$ python -q
>>> import numpy as np
>>> from numpy import linalg as LA
>>> np.set_printoptions(suppress=True, linewidth=120)
>>> rnd = lambda a: np.round(a, 2) + 0
>>> J = np.array([[-1.7, -0.9, -1.3, 0.3, 0.2, 1.0],
...     [0.2, -1.0, -0.8, -0.2, -1.4, 1.1],
...     [-1.2, -1.4, -0.5, -0.1, -1.5, 2.1],
...     [0.4, -0.6, -0.7, 0.9, 1.2, 1.7],
...     [0.3, 1.6, 1.2, 0.8, -0.1, 1.7],
...     [0.0, 0.9, -0.5, 0.5, -1.5, 0.0],
...     [-1.8, -0.8, 1.4, 0.0, -1.0, 1.0],
...     [1.7, 1.0, -1.5, -0.9, 1.0, -0.1],
...     [-0.3, -1.3, 0.1, -0.4, 0.8, -0.7],
...     [-1.1, -2.4, -1.9, 1.5, -1.1, 1.2],
...     [-2.4, 2.6, -2.0, 0.5, 0.5, 0.0]])
>>> rng = np.random.default_rng(2523)
>>> J[9] = J[7] + 0.05 * rng.normal(size=6)
>>> rnd(J)
array([[-1.7 , -0.9 , -1.3 ,  0.3 ,  0.2 ,  1.  ],
       [ 0.2 , -1.  , -0.8 , -0.2 , -1.4 ,  1.1 ],
       [-1.2 , -1.4 , -0.5 , -0.1 , -1.5 ,  2.1 ],
       [ 0.4 , -0.6 , -0.7 ,  0.9 ,  1.2 ,  1.7 ],
       [ 0.3 ,  1.6 ,  1.2 ,  0.8 , -0.1 ,  1.7 ],
       [ 0.  ,  0.9 , -0.5 ,  0.5 , -1.5 ,  0.  ],
       [-1.8 , -0.8 ,  1.4 ,  0.  , -1.  ,  1.  ],
       [ 1.7 ,  1.  , -1.5 , -0.9 ,  1.  , -0.1 ],
       [-0.3 , -1.3 ,  0.1 , -0.4 ,  0.8 , -0.7 ],
       [ 1.63,  1.01, -1.41, -0.88,  1.03, -0.16],
       [-2.4 ,  2.6 , -2.  ,  0.5 ,  0.5 ,  0.  ]])
>>> def softmax(z):
...     e = np.exp(z - z.max(axis=-1, keepdims=True))
...     return e / e.sum(axis=-1, keepdims=True)
... 
>>> rnd(softmax(J).sum(axis=1))
array([1., 1., 1., 1., 1., 1., 1., 1., 1., 1., 1.])
>>> rnd(softmax(J[8] + -1))
array([0.13, 0.05, 0.2 , 0.12, 0.4 , 0.09])
>>> rnd(softmax(10 * J[8]))
array([0., 0., 0., 0., 1., 0.])
>>> scores = J @ J.T / np.sqrt(6)
>>> softmax(scores).round(6).argmax(axis=1)
array([ 0,  2,  2,  3,  4,  5,  6,  7,  8,  7, 10])
